$ python3 -q
>>> import numpy as np
>>> np.set_printoptions(precision=1, suppress=True, linewidth=200)
>>> def rd(a):
...     return np.round(a, 1) + 0
... 
>>> data = np.loadtxt("dump.csv", delimiter=",")
>>> print(data)
[[-2.7  0.5 -3.4 -8.5 -0.3]
 [-0.9  0.3 -0.5 -2.7 -0.1]
 [-0.2  0.2 -0.1 -0.2  0.1]
 [-2.2  0.3 -2.  -5.5  0.5]
 [-0.7 -0.2 -0.9 -2.7  0.6]]
>>> print([round(float(x), 1) for x in np.linalg.svd(data, compute_uv=False)[:3]])
[12.1, 0.9, 0.6]
>>> print(rd(np.abs(np.linalg.svd(data)[2][-1])))
[0.5 0.8 0.1 0.1 0.3]
>>> print(round(np.log10(np.linalg.cond(data))))
2
>>> print(np.linalg.cond(data) > 100)
False
>>> C2 = data.T @ data
>>> print(rd(np.linalg.eigvalsh(C2)[::-1]))
[147.1   0.8   0.3   0.2   0. ]
>>> print(rd(np.linalg.svd(data, compute_uv=False) ** 2))
[147.1   0.8   0.3   0.2   0. ]
>>> print((data @ data.T).shape)
(5, 5)
>>> print(np.allclose(C2, C2.T))
True
>>> print(rd(np.diag(C2)))
[ 13.5   0.5  16.6 117.1   0.7]
>>> print(rd(np.trace(C2)), rd((data ** 2).sum()))
148.5 148.5
>>> print(rd(C2))
[[ 13.5  -2.2  14.7  39.4  -0.6]
 [ -2.2   0.5  -2.3  -6.2  -0.1]
 [ 14.7  -2.3  16.6  43.7  -0.5]
 [ 39.4  -6.2  43.7 117.1  -1.6]
 [ -0.6  -0.1  -0.5  -1.6   0.7]]
>>> print(np.linalg.matrix_rank(C2))
5
>>> Q, R = np.linalg.qr(data)
>>> print(rd(np.abs(np.diag(R))))
[3.7 0.4 0.8 0.9 0.3]
>>> print(rd(Q))
[[-0.7 -0.2 -0.6  0.1 -0.1]
 [-0.2 -0.4  0.5  0.7 -0.1]
 [-0.1 -0.4  0.  -0.2  0.9]
 [-0.6  0.1  0.6 -0.5 -0.1]
 [-0.2  0.8  0.   0.4  0.4]]
>>> print(Q.shape, R.shape)
(5, 5) (5, 5)
>>> print(rd(Q.T @ Q))
[[1. 0. 0. 0. 0.]
 [0. 1. 0. 0. 0.]
 [0. 0. 1. 0. 0.]
 [0. 0. 0. 1. 0.]
 [0. 0. 0. 0. 1.]]
>>> print(np.trace(Q @ Q.T))
5.0
>>> print(np.allclose(R.T @ R, data.T @ data))
True
>>> print(rd(abs(R[0, 0])), rd(np.linalg.norm(data[:, 0])))
3.7 3.7
>>> M = np.diag(10 * np.array([3, 1, -1, -2, 1, 0])) + np.array([[1, 1, 3, 3, 1, 3],
...     [1, 0, 0, 2, 0, 1],
...     [1, 0, 2, 2, 2, 1],
...     [0, 2, 1, 3, 1, 3],
...     [2, 1, 2, 0, 1, 2],
...     [2, 1, 3, 0, 1, 2]])
>>> print(M)
[[ 31   1   3   3   1   3]
 [  1  10   0   2   0   1]
 [  1   0  -8   2   2   1]
 [  0   2   1 -17   1   3]
 [  2   1   2   0  11   2]
 [  2   1   3   0   1   2]]
>>> Q, R = np.linalg.qr(M)
>>> print(rd(np.abs(np.diag(R))))
[31.2 10.2  8.8 16.7 11.1  1.7]
>>> print(rd(abs(R[0, 0])), rd(np.linalg.norm(M[:, 0])))
31.2 31.2
>>> print(np.allclose(R.T @ R, M.T @ M))
True
>>> print(rd(np.linalg.norm(M) ** 2 / np.linalg.norm(M, 2) ** 2))
1.6
>>> print(rd(np.linalg.norm(M[5] - M[1])))
9.8
>>> print(rd(np.linalg.norm(M, 1)), rd(np.linalg.norm(M, np.inf)))
37.0 42.0
>>> x0 = np.array([-2, 3, -5, -2, 2, 5])
>>> y = M @ x0
>>> coef, lr = np.zeros(6), 1 / np.linalg.norm(M, 2) ** 2
>>> for i in range(4):
...     coef -= lr * M.T @ (M @ coef - y)
...     if i % 1 == 0: print(i, round(np.linalg.norm(M @ coef - y), 1))
... 
0 66.3
1 57.5
2 50.8
3 45.5
>>> print(rd(np.linalg.cond(M)))
19.5
